$ python3 -q
>>> import numpy as np
>>> import numpy.linalg as la
>>> np.set_printoptions(precision=2, suppress=True, linewidth=100)
>>> def rnd(a):
...     return np.round(a, 2) + 0
... 
>>> basis = np.sign(np.array([[-2, 1, 0, 0], [-2, 1, -1, -2], [2, 0, 2, 1], [-1, 1, -2, 0]]))
>>> other = (np.tril(basis, -1) + np.eye(4)) @ (np.triu(basis, 1) + np.eye(4))
>>> w = np.array([9, 4, 5, 2])
>>> A = np.rint(other * w @ la.inv(other)) + 0
>>> A
array([[ 9., -5., -5.,  0.],
       [-7.,  6.,  7.,  3.],
       [ 7., -2., -3., -3.],
       [-7.,  1.,  7.,  8.]])
>>> print(rnd(la.det(A)))
360.0
>>> print(np.allclose(A @ A.T, A.T @ A))
False
>>> (A + A.T) / 2
array([[ 9. , -6. ,  1. , -3.5],
       [-6. ,  6. ,  2.5,  2. ],
       [ 1. ,  2.5, -3. ,  2. ],
       [-3.5,  2. ,  2. ,  8. ]])
>>> rnd(la.matrix_power(A, 3))
array([[ 729., -665., -665.,    0.],
       [-721.,  612.,  721.,  117.],
       [ 721., -548., -657., -117.],
       [-721.,  487.,  721.,  242.]])
>>> A @ A
array([[ 81., -65., -65.,   0.],
       [-77.,  60.,  77.,  21.],
       [ 77., -44., -61., -21.],
       [-77.,  35.,  77.,  46.]])
>>> rnd(np.abs(la.eigvals(A)).max())
np.float64(9.0)
>>> (A - A.T) / 2
array([[ 0. ,  1. , -6. ,  3.5],
       [-1. ,  0. ,  4.5,  1. ],
       [ 6. , -4.5,  0. , -5. ],
       [-3.5, -1. ,  5. ,  0. ]])
>>> vec = np.array([0, 2, 1, 3])
>>> rhs = A @ vec
>>> rhs
array([-15.,  28., -16.,  33.])
>>> rnd(la.solve(A, -1 * rhs))
array([ 0., -2., -1., -3.])
>>> O = A.astype(float).copy()
>>> for j in range(4):
...     O[:, j] -= O[:, :j] @ (O[:, :j].T @ O[:, j])
...     O[:, j] /= la.norm(O[:, j])
... 
>>> rnd(O.T @ A)
array([[ 15.1 ,  -7.15, -10.86,  -6.49],
       [  0.  ,   3.85,   0.6 ,  -3.74],
       [  0.  ,   0.  ,   3.7 ,   4.8 ],
       [  0.  ,   0.  ,   0.  ,   1.67]])
>>> w, vecs = la.eig(A)
>>> rnd(A @ vecs[:, 0] - w[0] * vecs[:, 0])
array([0., 0., 0., 0.])
>>> rnd(np.prod(w))
np.float64(360.0)
>>> rnd(np.sort(la.eigvals(la.inv(A))))
array([0.11, 0.2 , 0.25, 0.5 ])
